$ ipython --no-banner

In [1]: import numpy as np

In [2]: np.set_printoptions(suppress=True, linewidth=140)

In [3]: def rd(a):
   ...:     return np.round(a, 1) + 0
   ...: 

In [4]: m1 = np.loadtxt("w.csv", delimiter=",")

In [5]: m1
Out[5]: 
array([[ 0.7,  0.7,  1.1,  0. ],
       [ 1.7,  2.3,  1.3, -0.6],
       [ 0.5,  0.8,  0.8,  0. ]])

In [6]: B = np.array([[0, 1], [3, 2]])

In [7]: basis = np.kron(B, m1)

In [8]: np.linalg.matrix_rank(basis)
Out[8]: np.int64(6)

In [9]: u, v = m1[1], m1[2]

In [10]: rd(u @ u)
Out[10]: np.float64(10.2)

In [11]: pr = (u @ v) / (u @ u) * u

In [12]: rd(np.linalg.norm(u + v) ** 2 + np.linalg.norm(u - v) ** 2)
Out[12]: np.float64(23.5)

In [13]: rd((v - pr) @ u)
Out[13]: np.float64(0.0)

In [14]: rd(v - pr)
Out[14]: array([-0.1,  0. ,  0.3,  0.2])

In [15]: rd(pr)
Out[15]: array([ 0.6,  0.8,  0.5, -0.2])

In [16]: t = np.radians(15)

In [17]: R = np.eye(4)

In [18]: R[3, 3] = R[2, 2] = np.cos(t)

In [19]: R[3, 2], R[2, 3] = -np.sin(t), np.sin(t)

In [20]: rd(R)
Out[20]: 
array([[ 1. ,  0. ,  0. ,  0. ],
       [ 0. ,  1. ,  0. ,  0. ],
       [ 0. ,  0. ,  1. ,  0.3],
       [ 0. ,  0. , -0.3,  1. ]])

In [21]: B = m1 @ R.T

In [22]: np.allclose(np.linalg.norm(m1, axis=1), np.linalg.norm(B, axis=1))
Out[22]: True

In [23]: np.allclose(m1 @ m1.T, B @ B.T)
Out[23]: True

In [24]: m1.reshape(-1, 2)
Out[24]: 
array([[ 0.7,  0.7],
       [ 1.1,  0. ],
       [ 1.7,  2.3],
       [ 1.3, -0.6],
       [ 0.5,  0.8],
       [ 0.8,  0. ]])

In [25]: m1.reshape(2, -1)
Out[25]: 
array([[ 0.7,  0.7,  1.1,  0. ,  1.7,  2.3],
       [ 1.3, -0.6,  0.5,  0.8,  0.8,  0. ]])

In [26]: m1.ravel(order="F")
Out[26]: array([ 0.7,  1.7,  0.5,  0.7,  2.3,  0.8,  1.1,  1.3,  0.8,  0. , -0.6,  0. ])

In [27]: t3 = m1.reshape(3, 2, -1)

In [28]: rd(t3.sum(axis=1))
Out[28]: 
array([[1.8, 0.7],
       [3. , 1.7],
       [1.3, 0.8]])

In [29]: t3[:, 0]
Out[29]: 
array([[0.7, 0.7],
       [1.7, 2.3],
       [0.5, 0.8]])

In [30]: def softmax(z):
    ...:     e = np.exp(z - z.max(axis=-1, keepdims=True))
    ...:     return e / e.sum(axis=-1, keepdims=True)
    ...: 

In [31]: rd(softmax(m1[2] + 3))
Out[31]: array([0.2, 0.3, 0.3, 0.1])

In [32]: rd(softmax(m1).sum(axis=1))
Out[32]: array([1., 1., 1.])

In [33]: att = m1 @ m1.T / np.sqrt(4)

In [34]: rd(softmax(att + np.triu(np.full(att.shape, -np.inf), 1)))
Out[34]: 
array([[1. , 0. , 0. ],
       [0. , 1. , 0. ],
       [0.2, 0.6, 0.2]])

In [35]: softmax(att).round(6).argmax(axis=1)
Out[35]: array([1, 1, 1])

In [36]: u = np.array([-1, -8, -4, -2]) + 0.5

In [37]: X = np.outer(u, u) / (u @ u)

In [38]: rd(X)
Out[38]: 
array([[0. , 0.1, 0. , 0. ],
       [0.1, 0.8, 0.4, 0.2],
       [0. , 0.4, 0.2, 0.1],
       [0. , 0.2, 0.1, 0. ]])

In [39]: # rows and columns are dependent

In [40]: G = X.T @ X

In [41]: rd(G)
Out[41]: 
array([[0. , 0.1, 0. , 0. ],
       [0.1, 0.8, 0.4, 0.2],
       [0. , 0.4, 0.2, 0.1],
       [0. , 0.2, 0.1, 0. ]])

In [42]: np.allclose(G, G.T)
Out[42]: True

In [43]: np.linalg.matrix_rank(G)
Out[43]: np.int64(1)

In [44]: (X @ X.T).shape
Out[44]: (4, 4)

In [45]: q, _ = np.linalg.qr(np.array([[0.2, 0.3, 0.1], [0.2, 0.5, 2.0], [2.1, 0.1, 0.1]]))

In [46]: vals = np.array([6, 0, 5])

In [47]: feats = q @ np.diag(vals) @ q.T

In [48]: rd(feats)
Out[48]: 
array([[ 3.8, -2.1,  0.4],
       [-2.1,  1.4,  0.6],
       [ 0.4,  0.6,  5.9]])

In [49]: # symmetric

In [50]: x0 = np.array([6, 5, 7])

In [51]: rd(feats @ x0)
Out[51]: array([14.7, -1.5, 47. ])

In [52]: np.linalg.norm(feats @ x0) <= np.linalg.norm(feats, 2) * np.linalg.norm(x0) + 1e-9
Out[52]: np.True_

In [53]: rd(feats @ np.ones(3))
Out[53]: array([ 2. , -0.1,  7. ])

In [54]: (feats @ x0).argmax()
Out[54]: np.int64(2)

In [55]: rd(np.einsum("ij,j->i", feats, x0))
Out[55]: array([14.7, -1.5, 47. ])

In [56]: mat = np.loadtxt("x.csv", delimiter=",")

In [57]: mat
Out[57]: 
array([[4., 2., 5., 9.],
       [5., 2., 2., 3.],
       [6., 0., 0., 0.]])

In [58]: t3 = np.stack([m1, 3 * m1, m1[::-1]])

In [59]: np.linalg.matrix_rank(t3)
Out[59]: array([3, 3, 3])

In [60]: t3.shape
Out[60]: (3, 3, 4)

In [61]: rd(np.linalg.norm(t3, axis=(1, 2)))
Out[61]: array([ 3.7, 11.2,  3.7])

In [62]: t3 = np.stack([mat, 3 * mat, mat[::-1]])

In [63]: t3.sum(axis=0)
Out[63]: 
array([[22.,  8., 20., 36.],
       [25., 10., 10., 15.],
       [28.,  2.,  5.,  9.]])

In [64]: np.linalg.matrix_rank(t3.reshape(3, -1))
Out[64]: np.int64(2)

In [65]: t3.shape
Out[65]: (3, 3, 4)

In [66]: np.einsum("bij,cij->bc", t3, t3)
Out[66]: 
array([[ 204.,  612.,   90.],
       [ 612., 1836.,  270.],
       [  90.,  270.,  204.]])

In [67]: (t3 @ mat.T).shape
Out[67]: (3, 3, 3)

In [68]: rng = np.random.default_rng(53216)

In [69]: B = mat + rng.integers(-2, 3, (3, 2)) @ rng.integers(-2, 3, (2, 4))

In [70]: B
Out[70]: 
array([[ 6., -3.,  3.,  8.],
       [ 4.,  2.,  3.,  1.],
       [ 6.,  2.,  0.,  2.]])

In [71]: np.abs(B - mat).sum(axis=1)
Out[71]: array([10.,  4.,  4.])

In [72]: np.linalg.matrix_rank(B - mat, tol=1e-8)
Out[72]: np.int64(2)

In [73]: arr = np.array([[1, 0, 0], [-2, 1, 0], [-3, 0, 1]])

In [74]: x0 = np.array([-2, 2, 2])

In [75]: y = arr @ x0

In [76]: y
Out[76]: array([-2,  6,  8])

In [77]: rd(np.linalg.solve(arr, y + arr[:, 1]))
Out[77]: array([-2.,  3.,  2.])

In [78]: rd(np.linalg.solve(arr, y))
Out[78]: array([-2.,  2.,  2.])

In [79]: np.linalg.lstsq(feats[:-1].T, feats[-1])[2]
Out[79]: np.int32(2)

In [80]: rd(np.trace(np.linalg.pinv(feats) @ feats))
Out[80]: np.float64(2.0)

In [81]: np.allclose(feats[:-1].T @ np.linalg.lstsq(feats[:-1].T, feats[-1])[0], feats[-1])
Out[81]: True

In [82]: np.trace(arr)
Out[82]: np.int64(3)

In [83]: rd(np.linalg.det(arr))
Out[83]: np.float64(1.0)

In [84]: rd(np.abs(np.linalg.eigvals(arr)).max())
Out[84]: np.float64(1.0)

In [85]: arr @ arr
Out[85]: 
array([[ 1,  0,  0],
       [-4,  1,  0],
       [-6,  0,  1]])

In [86]: B = mat[0, 0] * mat[1:] - np.outer(mat[1:, 0], mat[0])

In [87]: B
Out[87]: 
array([[  0.,  -2., -17., -33.],
       [  0., -12., -30., -54.]])

In [88]: rd(mat[:, 0] / mat[0, 0])
Out[88]: array([1. , 1.2, 1.5])

In [89]: np.flatnonzero(~B.round(6).any(axis=1))
Out[89]: array([], dtype=int64)

In [90]: u = np.array([5, 0, 0])

In [91]: v = np.array([1, -3, 3])

In [92]: data = u[:, None] + v[None, :]

In [93]: data
Out[93]: 
array([[ 6,  2,  8],
       [ 1, -3,  3],
       [ 1, -3,  3]])

In [94]: left, sv, VT = np.linalg.svd(data)

In [95]: rd(sv)
Out[95]: array([10.9,  4.9,  0. ])

In [96]: B = left[:, :2] @ np.diag(sv[:2]) @ VT[:2]

In [97]: np.linalg.matrix_rank(data, rtol=0.05)
Out[97]: np.int64(2)

In [98]: np.linalg.matrix_rank(B)
Out[98]: np.int64(2)

In [99]: rd(np.linalg.norm(mat, axis=1))
Out[99]: array([11.2,  6.5,  6. ])

In [100]: rd(np.linalg.norm(mat, "nuc"))
Out[100]: np.float64(20.0)

In [101]: np.linalg.norm(mat, axis=1).argmax()
Out[101]: np.int64(0)

In [102]: A = np.array([[-1.9, 0.0, 2.3],
     ...:     [-0.3, -0.2, -1.4],
     ...:     [0.5, -0.8, -0.7],
     ...:     [1.0, -1.1, -1.9],
     ...:     [-1.7, -0.3, 0.2],
     ...:     [0.4, 0.8, -0.6],
     ...:     [0.5, 1.1, -2.0],
     ...:     [0.3, -1.5, -0.5],
     ...:     [0.9, -1.9, -0.8],
     ...:     [0.3, 0.0, -0.4],
     ...:     [0.9, -1.4, -1.6],
     ...:     [-1.4, 2.9, 0.4],
     ...:     [0.6, -0.3, -0.5],
     ...:     [-0.6, 0.5, -0.5],
     ...:     [1.4, -0.1, -0.5],
     ...:     [-0.5, 0.1, -0.6],
     ...:     [-0.7, 1.7, 1.3],
     ...:     [-0.3, 0.6, -1.6],
     ...:     [2.1, -1.3, -1.2],
     ...:     [-0.2, 0.2, 0.8],
     ...:     [-0.5, 1.8, -0.5],
     ...:     [-1.0, 1.2, 0.8],
     ...:     [0.4, 0.4, 1.4],
     ...:     [0.2, 0.4, 0.2],
     ...:     [-0.3, -2.3, 0.4],
     ...:     [0.1, 0.7, -1.8]])

In [103]: A[12] *= 5

In [104]: A
Out[104]: 
array([[-1.9,  0. ,  2.3],
       [-0.3, -0.2, -1.4],
       [ 0.5, -0.8, -0.7],
       [ 1. , -1.1, -1.9],
       [-1.7, -0.3,  0.2],
       [ 0.4,  0.8, -0.6],
       [ 0.5,  1.1, -2. ],
       [ 0.3, -1.5, -0.5],
       [ 0.9, -1.9, -0.8],
       [ 0.3,  0. , -0.4],
       [ 0.9, -1.4, -1.6],
       [-1.4,  2.9,  0.4],
       [ 3. , -1.5, -2.5],
       [-0.6,  0.5, -0.5],
       [ 1.4, -0.1, -0.5],
       [-0.5,  0.1, -0.6],
       [-0.7,  1.7,  1.3],
       [-0.3,  0.6, -1.6],
       [ 2.1, -1.3, -1.2],
       [-0.2,  0.2,  0.8],
       [-0.5,  1.8, -0.5],
       [-1. ,  1.2,  0.8],
       [ 0.4,  0.4,  1.4],
       [ 0.2,  0.4,  0.2],
       [-0.3, -2.3,  0.4],
       [ 0.1,  0.7, -1.8]])

In [105]: Xc = A - A.mean(axis=0)

In [106]: V = np.linalg.svd(Xc)[2][:2]

In [107]: B = Xc - Xc @ V.T @ V

In [108]: rd(np.linalg.norm(B) / np.linalg.norm(Xc))
Out[108]: np.float64(0.3)

In [109]: rd(np.diag(V.T @ V))
Out[109]: array([0.4, 0.9, 0.7])

In [110]: P = A @ np.linalg.solve(A.T @ A, A.T)

In [111]: rd(P @ A[:, 2])
Out[111]: 
array([ 2.3, -1.4, -0.7, -1.9,  0.2, -0.6, -2. , -0.5, -0.8, -0.4, -1.6,  0.4, -2.5, -0.5, -0.5, -0.6,  1.3, -1.6, -1.2,  0.8, -0.5,  0.8,
        1.4,  0.2,  0.4, -1.8])

In [112]: rd(np.linalg.eigvalsh(P))
Out[112]: array([0., 0., 0., 0., 0., 0., 0., 0., 0., 0., 0., 0., 0., 0., 0., 0., 0., 0., 0., 0., 0., 0., 0., 1., 1., 1.])

In [113]: np.allclose(P @ P, P)
Out[113]: True
